$ python3 -q
>>> import numpy as np
>>> import numpy.linalg as la
>>> np.set_printoptions(precision=3, suppress=True, linewidth=100)
>>> W0 = np.load("m.npy")
>>> W0
array([[0, 0, 1, 1],
       [0, 0, 1, 1],
       [1, 1, 0, 1],
       [1, 1, 1, 0]])
>>> round(la.eigvalsh(W0).min(), 3)
np.float64(-1.562)
>>> np.all(la.eigvalsh(W0) > 0)
np.False_
>>> rng = np.random.default_rng(7540)
>>> labels = rng.permutation(4)
>>> labels
array([1, 2, 0, 3])
>>> B = W0[labels][:, labels]
>>> np.allclose(B, W0)
False
>>> np.trace(B)
np.int64(0)
>>> left, s, Vh = la.svd(W0)
>>> s.round(3) + 0
array([2.562, 1.562, 1.   , 0.   ])
>>> np.argmax(s[:-1] / (s[1:] + 1e-6)) + 1
np.int64(3)
>>> B = left[:, :3] @ np.diag(s[:3]) @ Vh[:3]
>>> np.round(np.abs(W0 - B).max(), 3)
np.float64(0.0)
>>> round(la.norm(W0 - B) / la.norm(W0), 3)
np.float64(0.0)
>>> la.matrix_rank(B)
np.int64(3)
>>> round(la.norm(W0 - B, 2), 3), round(s[3], 3)
(np.float64(0.0), np.float64(0.0))
>>> la.matrix_rank(W0, rtol=0.05)
np.int64(3)
>>> evals, V = la.eigh(W0)
>>> x0 = np.array([-2, 1, 3, -2])
>>> (np.sign(V[:, -1].round(6)) == np.sign(V[0, -1].round(6))).astype(int)
array([1, 1, 1, 1])
>>> x0 @ W0 @ x0
np.int64(-14)
>>> np.round(x0 @ W0 @ x0 / (x0 @ x0), 3), np.round(evals[0], 3), round(float(evals[-1]), 3)
(np.float64(-0.778), np.float64(-1.562), 2.562)
>>> E = np.loadtxt("sample10.csv", delimiter=",")
>>> E
array([[-0.893,  0.22 ,  0.278,  0.014],
       [-0.188, -0.405, -0.104,  0.604],
       [-0.329, -0.332, -0.739, -0.483],
       [ 0.141,  0.222,  0.2  , -0.529],
       [-0.141,  0.628, -0.221,  0.051],
       [-0.141, -0.483,  0.526, -0.344]])
>>> # columns are unit length and at right angles
>>> x0 = np.array([-2, -2, -1, 2])
>>> y = E @ x0
>>> y
array([ 1.095,  2.498,  1.095, -1.984, -0.652,  0.034])
>>> y = y + 0.3 * rng.normal(size=6)
>>> y
array([ 1.286,  2.472,  1.098, -2.011, -0.363,  0.074])
>>> beta, *_ = la.lstsq(E, y)
>>> np.round(E.T @ (y - E @ beta), 3) + 0
array([0., 0., 0., 0.])
>>> beta.round()
array([-2., -2., -1.,  2.])
>>> np.round(E[:, 0] @ E[:, 3], 3)
np.float64(-0.0)
>>> data = np.array([[-0.4, 0.1, -0.9, 1.9, -0.5, -1.0],
...     [-0.6, 0.5, 1.0, -0.7, 2.2, -0.7],
...     [0.0, 0.4, -0.2, -0.9, -0.4, -0.7],
...     [-0.3, 1.2, 0.8, 1.2, 0.2, -1.4],
...     [-0.4, 0.2, -0.2, -1.7, -1.3, -1.5],
...     [0.3, 0.4, -1.8, 2.1, -0.1, -1.2]])
>>> data
array([[-0.4,  0.1, -0.9,  1.9, -0.5, -1. ],
       [-0.6,  0.5,  1. , -0.7,  2.2, -0.7],
       [ 0. ,  0.4, -0.2, -0.9, -0.4, -0.7],
       [-0.3,  1.2,  0.8,  1.2,  0.2, -1.4],
       [-0.4,  0.2, -0.2, -1.7, -1.3, -1.5],
       [ 0.3,  0.4, -1.8,  2.1, -0.1, -1.2]])
>>> labels = rng.permutation(6)
>>> labels
array([4, 1, 0, 5, 2, 3])
>>> B = data[labels][:, labels]
>>> np.round(np.trace(B), 3)
np.float64(-1.4)
>>> np.allclose(B, data)
False
>>> B
array([[-1.3,  0.2, -0.4, -1.5, -0.2, -1.7],
       [ 2.2,  0.5, -0.6, -0.7,  1. , -0.7],
       [-0.5,  0.1, -0.4, -1. , -0.9,  1.9],
       [-0.1,  0.4,  0.3, -1.2, -1.8,  2.1],
       [-0.4,  0.4,  0. , -0.7, -0.2, -0.9],
       [ 0.2,  1.2, -0.3, -1.4,  0.8,  1.2]])
>>> round(la.det(B), 3), np.round(la.det(data[labels]), 3)
(np.float64(3.79), np.float64(-3.79))
>>> np.sort(np.abs(la.eigvals(B)))
array([0.21 , 0.93 , 0.93 , 2.66 , 2.799, 2.799])
>>> ang = np.radians(135)
>>> Rm = np.eye(6)
>>> Rm[1, 1] = Rm[5, 5] = np.cos(ang)
>>> Rm[1, 5], Rm[5, 1] = -np.sin(ang), np.sin(ang)
>>> Rm
array([[ 1.   ,  0.   ,  0.   ,  0.   ,  0.   ,  0.   ],
       [ 0.   , -0.707,  0.   ,  0.   ,  0.   , -0.707],
       [ 0.   ,  0.   ,  1.   ,  0.   ,  0.   ,  0.   ],
       [ 0.   ,  0.   ,  0.   ,  1.   ,  0.   ,  0.   ],
       [ 0.   ,  0.   ,  0.   ,  0.   ,  1.   ,  0.   ],
       [ 0.   ,  0.707,  0.   ,  0.   ,  0.   , -0.707]])
>>> B = data @ Rm.T
>>> B
array([[-0.4  ,  0.636, -0.9  ,  1.9  , -0.5  ,  0.778],
       [-0.6  ,  0.141,  1.   , -0.7  ,  2.2  ,  0.849],
       [ 0.   ,  0.212, -0.2  , -0.9  , -0.4  ,  0.778],
       [-0.3  ,  0.141,  0.8  ,  1.2  ,  0.2  ,  1.838],
       [-0.4  ,  0.919, -0.2  , -1.7  , -1.3  ,  1.202],
       [ 0.3  ,  0.566, -1.8  ,  2.1  , -0.1  ,  1.131]])
>>> np.abs(B - data).max(axis=0)
array([0.   , 1.059, 0.   , 0.   , 0.   , 3.238])
>>> np.round(la.det(Rm), 3), np.round(np.trace(Rm), 3)
(np.float64(1.0), np.float64(2.586))
>>> K = np.loadtxt("data.csv", delimiter=",")
>>> K
array([[-0.405, -0.658, -0.059, -0.422,  0.471],
       [-0.09 , -0.069, -0.336,  0.793,  0.495],
       [ 0.   , -0.578, -0.405,  0.202, -0.679],
       [ 0.764, -0.453,  0.41 ,  0.112,  0.175],
       [ 0.494,  0.149, -0.743, -0.374,  0.205]])
>>> x0 = np.array([5, 1, 3, 2, 1])
>>> y = K @ x0
>>> beta, lr = np.zeros(5), 1 / la.norm(K, 2) ** 2
>>> for i in range(10):
...     beta -= lr * K.T @ (K @ beta - y)
...     if i % 2 == 0: print(i, round(la.norm(K @ beta - y), 3))
... 
0 0.0
2 0.0
4 0.0
6 0.0
8 0.0
>>> round(float(la.cond(K)), 3)
1.0
>>> beta
array([5., 1., 3., 2., 1.])
>>> A = np.load("arr.npy")
>>> A
array([[-0.296, -0.209, -0.932],
       [ 0.955, -0.031, -0.296],
       [ 0.033, -0.978,  0.208]])
>>> np.round(W0 @ la.pinv(W0) @ W0, 3) + 0
array([[0., 0., 1., 1.],
       [0., 0., 1., 1.],
       [1., 1., 0., 1.],
       [1., 1., 1., 0.]])
>>> x0 = np.array([1, -1, 1])
>>> h1 = np.maximum(A @ x0, 0)
>>> np.maximum(A @ (3 * x0), 0)
array([0.   , 2.067, 3.656])
>>> np.maximum(A @ x0, 0) - np.maximum(-A @ x0, 0)
array([-1.02 ,  0.689,  1.219])
>>> np.tanh(A @ x0)
array([-0.77 ,  0.597,  0.839])
>>> T = np.stack([A, 5 * A, A[::-1]])
>>> np.einsum("bij,cij->bc", T, T)
array([[ 3., 15.,  1.],
       [15., 75.,  5.],
       [ 1.,  5.,  3.]])
>>> la.det(T)
array([  1., 125.,  -1.])
>>> la.matrix_rank(T.reshape(3, -1))
np.int64(2)
>>> (T @ A.T).shape
(3, 3, 3)
>>> P = np.triu(np.array([[1, 0, -1], [2, 0, -3], [-3, 1, -1]]), 1) + np.eye(3)
>>> B = P @ A @ la.inv(P)
>>> round(la.det(B), 3)
np.float64(1.0)
>>> np.round(np.trace(B), 3), np.round(np.trace(A), 3)
(np.float64(-0.119), np.float64(-0.119))
>>> la.matrix_rank(B)
np.int64(3)
>>> np.round(A[:, 1] @ A[:, 2], 3)
np.float64(-0.0)
>>> np.round(A @ A.T, 3) + 0
array([[1., 0., 0.],
       [0., 1., 0.],
       [0., 0., 1.]])
>>> np.round(A.T @ A, 3) + 0
array([[1., 0., 0.],
       [0., 1., 0.],
       [0., 0., 1.]])
>>> la.svd(A, compute_uv=False)
array([1., 1., 1.])
>>> F = np.load("test18.npy")
>>> F
array([[-56.291, -42.674, -46.553, -15.718],
       [-45.954, -34.687, -37.856, -13.964],
       [-43.45 , -32.763, -35.765, -13.525],
       [-34.05 , -25.582, -27.976, -11.812],
       [-20.944, -15.723, -17.338,  -9.147],
       [ -6.027,  -4.89 ,  -5.747,  -4.888],
       [ -3.081,  -2.802,  -3.482,  -3.315],
       [ -1.514,  -1.589,  -2.069,  -1.921],
       [ -0.765,  -0.872,  -1.156,  -0.984],
       [ -0.705,  -0.808,  -1.073,  -0.905],
       [  0.05 ,   0.061,   0.081,   0.06 ],
       [  1.399,   1.71 ,   2.265,   1.396],
       [  3.88 ,   4.659,   6.085,   3.044],
       [  8.171,   9.505,  12.219,   5.02 ],
       [  9.645,  11.123,  14.244,   5.585],
       [ 11.648,  13.297,  16.95 ,   6.298],
       [ 16.586,  18.563,  23.462,   7.876],
       [ 36.051,  38.618,  47.923,  12.931],
       [ 41.597,  44.214,  54.692,  14.2  ],
       [ 50.785,  53.409,  65.78 ,  16.208],
       [ 63.319,  65.842,  80.717,  18.809],
       [ 65.401,  67.896,  83.18 ,  19.229],
       [ 66.105,  68.591,  84.013,  19.371]])
>>> # rank 3
>>> f, r1 = F[22], F[14]
>>> np.round(f @ f, 3)
np.float64(16508.035)
>>> pr = (f @ r1) / (f @ f) * f
>>> r1 - pr
array([-1.189, -0.118,  0.475,  2.41 ])
>>> la.matrix_rank(np.outer(f, r1))
np.int64(1)
>>> round((r1 - pr) @ f, 3)
np.float64(-0.0)
>>> left, s, Vh = la.svd(data, full_matrices=False)
>>> np.round(left.T @ data @ Vh.T, 3) + 0
array([[4.158, 0.   , 0.   , 0.   , 0.   , 0.   ],
       [0.   , 3.003, 0.   , 0.   , 0.   , 0.   ],
       [0.   , 0.   , 2.882, 0.   , 0.   , 0.   ],
       [0.   , 0.   , 0.   , 1.36 , 0.   , 0.   ],
       [0.   , 0.   , 0.   , 0.   , 0.695, 0.   ],
       [0.   , 0.   , 0.   , 0.   , 0.   , 0.111]])
>>> s
array([4.158, 3.003, 2.882, 1.36 , 0.695, 0.111])
>>> np.round(left.T @ left, 3) + 0
array([[1., 0., 0., 0., 0., 0.],
       [0., 1., 0., 0., 0., 0.],
       [0., 0., 1., 0., 0., 0.],
       [0., 0., 0., 1., 0., 0.],
       [0., 0., 0., 0., 1., 0.],
       [0., 0., 0., 0., 0., 1.]])
>>> np.abs(left[:, 0]).round(6).argmax()
np.int64(5)
>>> np.argsort(-la.norm(F, axis=0).round(6), kind="stable")[:3]
array([2, 0, 1])
>>> [round(float(x), 3) for x in la.svd(F, compute_uv=False)[:3]]
[304.76, 24.754, 7.962]
>>> x0 = np.array([2, 0, 0, 0])
>>> h1 = np.maximum(F @ x0, 0)
>>> np.tanh(F @ x0)
array([-1.   , -1.   , -1.   , -1.   , -1.   , -1.   , -1.   , -0.995, -0.91 , -0.888,  0.1  ,
        0.993,  1.   ,  1.   ,  1.   ,  1.   ,  1.   ,  1.   ,  1.   ,  1.   ,  1.   ,  1.   ,
        1.   ])
>>> F * (h1 > 1e-9)[:, None]
array([[-0.   , -0.   , -0.   , -0.   ],
       [-0.   , -0.   , -0.   , -0.   ],
       [-0.   , -0.   , -0.   , -0.   ],
       [-0.   , -0.   , -0.   , -0.   ],
       [-0.   , -0.   , -0.   , -0.   ],
       [-0.   , -0.   , -0.   , -0.   ],
       [-0.   , -0.   , -0.   , -0.   ],
       [-0.   , -0.   , -0.   , -0.   ],
       [-0.   , -0.   , -0.   , -0.   ],
       [-0.   , -0.   , -0.   , -0.   ],
       [ 0.05 ,  0.061,  0.081,  0.06 ],
       [ 1.399,  1.71 ,  2.265,  1.396],
       [ 3.88 ,  4.659,  6.085,  3.044],
       [ 8.171,  9.505, 12.219,  5.02 ],
       [ 9.645, 11.123, 14.244,  5.585],
       [11.648, 13.297, 16.95 ,  6.298],
       [16.586, 18.563, 23.462,  7.876],
       [36.051, 38.618, 47.923, 12.931],
       [41.597, 44.214, 54.692, 14.2  ],
       [50.785, 53.409, 65.78 , 16.208],
       [63.319, 65.842, 80.717, 18.809],
       [65.401, 67.896, 83.18 , 19.229],
       [66.105, 68.591, 84.013, 19.371]])
>>> F.T @ h1
array([37706.428, 39511.492, 48597.334, 11843.638])
>>> B = F + rng.integers(-2, 3, (23, 3)) @ rng.integers(-2, 3, (3, 4))
>>> B
array([[-52.291, -48.674, -46.553, -11.718],
       [-47.954, -28.687, -37.856, -15.964],
       [-41.45 , -40.763, -31.765,  -7.525],
       [-31.05 , -28.582, -33.976, -14.812],
       [-19.944, -12.723, -23.338, -14.147],
       [ -7.027,  -6.89 ,  -1.747,  -1.888],
       [ -2.081,  -1.802,  -5.482,  -4.315],
       [ -4.514,  -1.589,   3.931,   1.079],
       [  2.235,  -4.872,  -5.156,  -1.984],
       [ -4.705,  -2.808,   8.927,   5.095],
       [ -0.95 ,  -0.939,   2.081,   1.06 ],
       [ -0.601,   1.71 ,   2.265,  -0.604],
       [  8.88 ,   1.659,   0.085,   2.044],
       [ 11.171,   3.505,  12.219,   8.02 ],
       [ 11.645,  11.123,  14.244,   7.585],
       [  9.648,  19.297,  16.95 ,   4.298],
       [ 19.586,  15.563,  17.462,   4.876],
       [ 36.051,  34.618,  49.923,  14.931],
       [ 38.597,  48.214,  58.692,  15.2  ],
       [ 52.785,  46.409,  67.78 ,  20.208],
       [ 65.319,  69.842,  72.717,  12.809],
       [ 66.401,  69.896,  79.18 ,  16.229],
       [ 63.105,  75.591,  82.013,  14.371]])
>>> B - F
array([[ 4., -6.,  0.,  4.],
       [-2.,  6.,  0., -2.],
       [ 2., -8.,  4.,  6.],
       [ 3., -3., -6., -3.],
       [ 1.,  3., -6., -5.],
       [-1., -2.,  4.,  3.],
       [ 1.,  1., -2., -1.],
       [-3.,  0.,  6.,  3.],
       [ 3., -4., -4., -1.],
       [-4., -2., 10.,  6.],
       [-1., -1.,  2.,  1.],
       [-2.,  0.,  0., -2.],
       [ 5., -3., -6., -1.],
       [ 3., -6.,  0.,  3.],
       [ 2.,  0.,  0.,  2.],
       [-2.,  6.,  0., -2.],
       [ 3., -3., -6., -3.],
       [ 0., -4.,  2.,  2.],
       [-3.,  4.,  4.,  1.],
       [ 2., -7.,  2.,  4.],
       [ 2.,  4., -8., -6.],
       [ 1.,  2., -4., -3.],
       [-3.,  7., -2., -5.]])
>>> np.abs(B - F).sum(axis=1)
array([14., 10., 20., 15., 15., 10.,  5., 12., 12., 22.,  5.,  4., 15., 12.,  4., 10., 15.,  8.,
       12., 15., 20., 10., 17.])
